>>> import numpy as np
>>> import numpy.linalg as la
>>> np.set_printoptions(precision=2, suppress=True, linewidth=100, floatmode="fixed")
>>> mat = np.loadtxt("w.csv", delimiter=",")
>>> mat
array([[ 0.38,  0.16, -0.05,  0.05, -0.27,  0.05,  0.16, -0.16, -0.27],
       [ 0.16,  0.07, -0.02,  0.02, -0.12,  0.02,  0.07, -0.07, -0.12],
       [-0.05, -0.02,  0.01, -0.01,  0.04, -0.01, -0.02,  0.02,  0.04],
       [ 0.05,  0.02, -0.01,  0.01, -0.04,  0.01,  0.02, -0.02, -0.04],
       [-0.27, -0.12,  0.04, -0.04,  0.19, -0.04, -0.12,  0.12,  0.19],
       [ 0.05,  0.02, -0.01,  0.01, -0.04,  0.01,  0.02, -0.02, -0.04],
       [ 0.16,  0.07, -0.02,  0.02, -0.12,  0.02,  0.07, -0.07, -0.12],
       [-0.16, -0.07,  0.02, -0.02,  0.12, -0.02, -0.07,  0.07,  0.12],
       [-0.27, -0.12,  0.04, -0.04,  0.19, -0.04, -0.12,  0.12,  0.19]])
>>> x = np.array([2, 4, 3, 4, 2, 5, 3, 3, 3])
>>> mat @ x
array([ 0.38,  0.16, -0.05,  0.05, -0.27,  0.05,  0.16, -0.16, -0.27])
>>> la.eigvalsh(2 * mat - np.eye(9))
array([-1.00, -1.00, -1.00, -1.00, -1.00, -1.00, -1.00, -1.00,  1.00])
>>> round(float((x - mat @ x) @ (mat @ x)), 2)
0.0
>>> np.round(la.norm(mat, 2) / la.norm(mat), 2)
np.float64(1.0)
>>> [round(float(x), 2) for x in la.svd(mat, compute_uv=False)[:3]]
[1.0, 0.0, 0.0]
>>> other = mat / np.sqrt((mat ** 2).mean(axis=1, keepdims=True))
>>> mat - mat.mean(axis=1, keepdims=True)
array([[ 0.37,  0.16, -0.06,  0.05, -0.28,  0.05,  0.16, -0.17, -0.28],
       [ 0.16,  0.07, -0.03,  0.02, -0.12,  0.02,  0.07, -0.07, -0.12],
       [-0.05, -0.02,  0.01, -0.01,  0.04, -0.01, -0.02,  0.02,  0.04],
       [ 0.05,  0.02, -0.01,  0.01, -0.04,  0.01,  0.02, -0.02, -0.04],
       [-0.27, -0.11,  0.04, -0.03,  0.20, -0.03, -0.11,  0.12,  0.20],
       [ 0.05,  0.02, -0.01,  0.01, -0.04,  0.01,  0.02, -0.02, -0.04],
       [ 0.16,  0.07, -0.03,  0.02, -0.12,  0.02,  0.07, -0.07, -0.12],
       [-0.16, -0.07,  0.03, -0.02,  0.12, -0.02, -0.07,  0.07,  0.12],
       [-0.27, -0.11,  0.04, -0.03,  0.20, -0.03, -0.11,  0.12,  0.20]])
>>> la.matrix_rank(other) == la.matrix_rank(mat)
np.True_
>>> la.matrix_rank(mat - mat.mean(axis=1, keepdims=True))
np.int64(1)
>>> A = np.load("x.npy")
>>> A
array([[-0.64, -0.95,  0.97],
       [ 0.73, -0.17,  0.23],
       [ 1.00, -0.89,  0.95],
       [ 0.35, -0.69,  0.74],
       [ 0.94,  0.63, -0.64],
       [-0.76, -0.86,  0.89],
       [ 0.21, -0.71,  0.77],
       [-1.00,  0.39, -0.53],
       [ 0.60,  0.37, -0.39],
       [-0.94,  0.87, -0.92],
       [ 0.12,  0.87, -0.90],
       [-0.03, -0.81,  0.85],
       [ 1.00,  0.94, -0.94],
       [ 1.00, -0.52,  0.68],
       [-1.00,  0.44, -0.62],
       [ 1.00, -0.60,  0.72],
       [ 0.97,  0.77, -0.79],
       [ 0.79, -0.12,  0.18],
       [-0.78,  0.42, -0.50],
       [ 0.54,  0.20, -0.20],
       [ 0.94, -0.37,  0.47],
       [ 0.86,  0.88, -0.91],
       [ 0.67,  0.72, -0.76]])
>>> other = np.c_[A[:, :1] @ np.array([[0]]), np.array([0, 1, 2, 2, 3, 1, 1, 1, 0, 3, 2, 1, 1, 2, 0, 1, 1, 2, 1, 1, 1, 2, 1])]
>>> other
array([[0.00, 0.00],
       [0.00, 1.00],
       [0.00, 2.00],
       [0.00, 2.00],
       [0.00, 3.00],
       [0.00, 1.00],
       [0.00, 1.00],
       [0.00, 1.00],
       [0.00, 0.00],
       [0.00, 3.00],
       [0.00, 2.00],
       [0.00, 1.00],
       [0.00, 1.00],
       [0.00, 2.00],
       [0.00, 0.00],
       [0.00, 1.00],
       [0.00, 1.00],
       [0.00, 2.00],
       [0.00, 1.00],
       [0.00, 1.00],
       [0.00, 1.00],
       [0.00, 2.00],
       [0.00, 1.00]])
>>> la.norm(la.qr(A)[0].T @ other, axis=0) ** 2 / ((other ** 2).sum(axis=0) + 1e-12)
array([0.00, 0.20])
>>> la.matrix_rank(np.c_[A, other])
np.int64(4)
>>> la.matrix_rank(other)
np.int64(1)
>>> Xs = A - A.mean(axis=0)
>>> Uu, sig, Vh = la.svd(Xs, full_matrices=False)
>>> Vh[0] * np.sign(Vh[0, np.abs(Vh[0]).argmax()])
array([ 0.05, -0.68,  0.73])
>>> np.round(sig ** 2 / (sig ** 2).sum(), 2) + 0
array([0.64, 0.36, 0.00])
>>> np.searchsorted(np.cumsum(sig ** 2) / (sig ** 2).sum(), 0.9) + 1
np.int64(2)
>>> la.matrix_rank(Xs)
np.int64(3)
>>> np.abs(Vh[-1])
array([0.04, 0.73, 0.68])
>>> K = np.load("out18.npy")
>>> K
array([[-0.30,  0.30,  0.70, -1.10,  0.30,  2.10,  1.00],
       [ 2.70, -1.40, -0.20,  1.30,  0.30,  0.30, -1.15],
       [-0.20,  1.20, -0.40,  0.30,  0.00,  0.30, -0.42],
       [ 0.20,  0.70,  0.80,  1.10, -1.20, -0.40, -1.11],
       [ 0.90,  1.00, -1.80,  2.30, -0.40, -0.40, -2.27],
       [-0.80,  0.80,  0.40, -1.70,  1.40, -0.60,  1.66],
       [ 1.50,  0.90, -1.90, -0.40,  0.60, -1.60,  0.45],
       [-1.40,  0.90,  0.50,  0.70,  0.10,  0.00, -0.61],
       [ 2.20,  0.20, -0.90,  1.30,  0.90, -1.90, -1.50],
       [-1.10, -0.60,  0.10, -0.70,  0.00,  1.70,  0.74],
       [-2.30,  0.20, -0.60, -0.80,  2.00, -1.80,  0.61],
       [-0.50, -1.10,  0.00, -0.30,  0.20,  0.20,  0.39],
       [ 1.20, -1.60,  0.00, -0.10, -0.70, -0.20,  0.21],
       [ 1.70,  1.00,  0.60, -0.30,  1.60, -0.80,  0.22],
       [ 0.00,  1.00, -0.20,  0.10, -0.80,  1.70, -0.15],
       [-0.50,  0.90, -0.50,  1.70, -1.30, -0.90, -1.50]])
>>> th = np.radians(90)
>>> r_ = np.eye(7)
>>> r_[0, 0] = r_[5, 5] = np.cos(th)
>>> r_[0, 5], r_[5, 0] = -np.sin(th), np.sin(th)
>>> r_.round(2) + 0
array([[ 0.00,  0.00,  0.00,  0.00,  0.00, -1.00,  0.00],
       [ 0.00,  1.00,  0.00,  0.00,  0.00,  0.00,  0.00],
       [ 0.00,  0.00,  1.00,  0.00,  0.00,  0.00,  0.00],
       [ 0.00,  0.00,  0.00,  1.00,  0.00,  0.00,  0.00],
       [ 0.00,  0.00,  0.00,  0.00,  1.00,  0.00,  0.00],
       [ 1.00,  0.00,  0.00,  0.00,  0.00,  0.00,  0.00],
       [ 0.00,  0.00,  0.00,  0.00,  0.00,  0.00,  1.00]])
>>> other = K @ r_.T
>>> np.allclose(la.norm(K, axis=1), la.norm(other, axis=1))
True
>>> np.allclose(K @ K.T, other @ other.T)
True
>>> la.svd(K, compute_uv=False), la.svd(other, compute_uv=False)
(array([7.38, 5.35, 4.78, 3.24, 2.49, 2.13, 0.24]), array([7.38, 5.35, 4.78, 3.24, 2.49, 2.13, 0.24]))
>>> round(float(la.det(r_)), 2), np.trace(r_)
(1.0, np.float64(5.0))
>>> np.abs(other - K).max(axis=0)
array([4.10, 0.00, 0.00, 0.00, 0.00, 4.10, 0.00])
>>> Xs = (K - K.mean(axis=0)) / K.std(axis=0)
>>> np.argwhere(np.abs(Xs) > 2)
array([[ 4,  2],
       [ 6,  2],
       [12,  1]])
>>> b = la.lstsq(np.delete(Xs, 2, axis=1), Xs[:, 2])[0]
>>> b
array([-0.13, -0.10, -0.60, -0.05,  0.34, -0.32])
>>> np.round(1 - np.var(Xs[:, 2] - np.delete(Xs, 2, axis=1) @ b), 2)
np.float64(0.31)
>>> Uu, sig, Vh = la.svd(A)
>>> np.argmax(sig[:-1] / (sig[1:] + 1e-6)) + 1
np.int64(2)
>>> sig
array([4.70, 3.79, 0.12])
>>> other = Uu[:, :2] @ np.diag(sig[:2]) @ Vh[:2]
>>> la.matrix_rank(other)
np.int64(2)
>>> round(float(np.abs(A - other).max()), 2)
0.04
>>> ev, V = la.eigh(mat)
>>> x = np.array([1, -2, -2, 1, 1, 2, 1, 2, 2])
>>> np.round(la.eigvalsh(mat[1:, 1:]), 2) + 0
array([0.00, 0.00, 0.00, 0.00, 0.00, 0.00, 0.00, 0.62])
>>> np.round(x @ mat @ x / (x @ x), 2), np.round(ev[0], 2), ev[-1]
(np.float64(0.05), np.float64(-0.0), np.float64(1.0))
>>> (np.sign(V[:, -1].round(6)) == np.sign(V[0, -1].round(6))).astype(int)
array([1, 1, 0, 1, 0, 1, 1, 0, 0])
>>> other = K / la.norm(K, axis=1, keepdims=True)
>>> G = other @ other.T
>>> G[13]
array([-0.06,  0.27,  0.05, -0.10, -0.01,  0.39,  0.55, -0.25,  0.55, -0.53,  0.09, -0.44, -0.08,
        1.00, -0.31, -0.30])
>>> round(np.degrees(np.arccos(np.clip(G[13, 15], -1, 1))), 2)
np.float64(107.29)
>>> la.norm(other, axis=1)
array([1.00, 1.00, 1.00, 1.00, 1.00, 1.00, 1.00, 1.00, 1.00, 1.00, 1.00, 1.00, 1.00, 1.00, 1.00,
       1.00])
>>> (G - 2 * np.eye(16)).round(6).argmax(axis=1)
array([ 9,  8, 14, 15, 15, 10,  8,  2,  4,  0,  5,  9,  1,  6,  2,  3])
>>> X = np.loadtxt("arr.csv", delimiter=",")
>>> X
array([[0.00, 0.00, 0.00, 3.00],
       [0.00, 0.00, 2.00, 4.00],
       [0.00, 2.00, 0.00, 0.00],
       [3.00, 4.00, 0.00, 0.00]])
>>> ev, V = la.eigh(X)
>>> x = np.array([0, 2, 1, 1])
>>> np.round(V * np.abs(ev) @ V.T, 2) + 0
array([[2.34, 1.87, 0.00, 0.00],
       [1.87, 4.06, 0.00, 0.00],
       [0.00, 0.00, 1.56, 1.25],
       [0.00, 0.00, 1.25, 4.84]])
>>> ev, V = la.eigh(X)
>>> np.abs(V[:, -1]).round(6).argmax()
np.int64(3)
>>> np.unique(ev.round(6) + 0, return_counts=True)[1]
array([1, 1, 1, 1])
>>> np.abs(V[:, -1])
array([0.38, 0.60, 0.23, 0.67])
>>> la.eigvalsh(X @ X)
array([ 1.30,  1.30, 27.70, 27.70])
>>> round(float(ev.sum()), 2), np.trace(X)
(-0.0, np.float64(0.0))
>>> ev
array([-5.26, -1.14,  1.14,  5.26])
>>> np.round(V @ np.diag(ev) @ V.T, 2) + 0
array([[0.00, 0.00, 0.00, 3.00],
       [0.00, 0.00, 2.00, 4.00],
       [0.00, 2.00, 0.00, 0.00],
       [3.00, 4.00, 0.00, 0.00]])
>>> (ev > 1e-8).sum(), (ev < -1e-8).sum()
(np.int64(2), np.int64(2))
>>> q = X.astype(float).copy()
>>> for j in range(4):
...     q[:, j] -= q[:, :j] @ (q[:, :j].T @ q[:, j])
...     q[:, j] /= la.norm(q[:, j])
... 
>>> q.T @ q
array([[1.00, 0.00, 0.00, 0.00],
       [0.00, 1.00, 0.00, 0.00],
       [0.00, 0.00, 1.00, 0.00],
       [0.00, 0.00, 0.00, 1.00]])
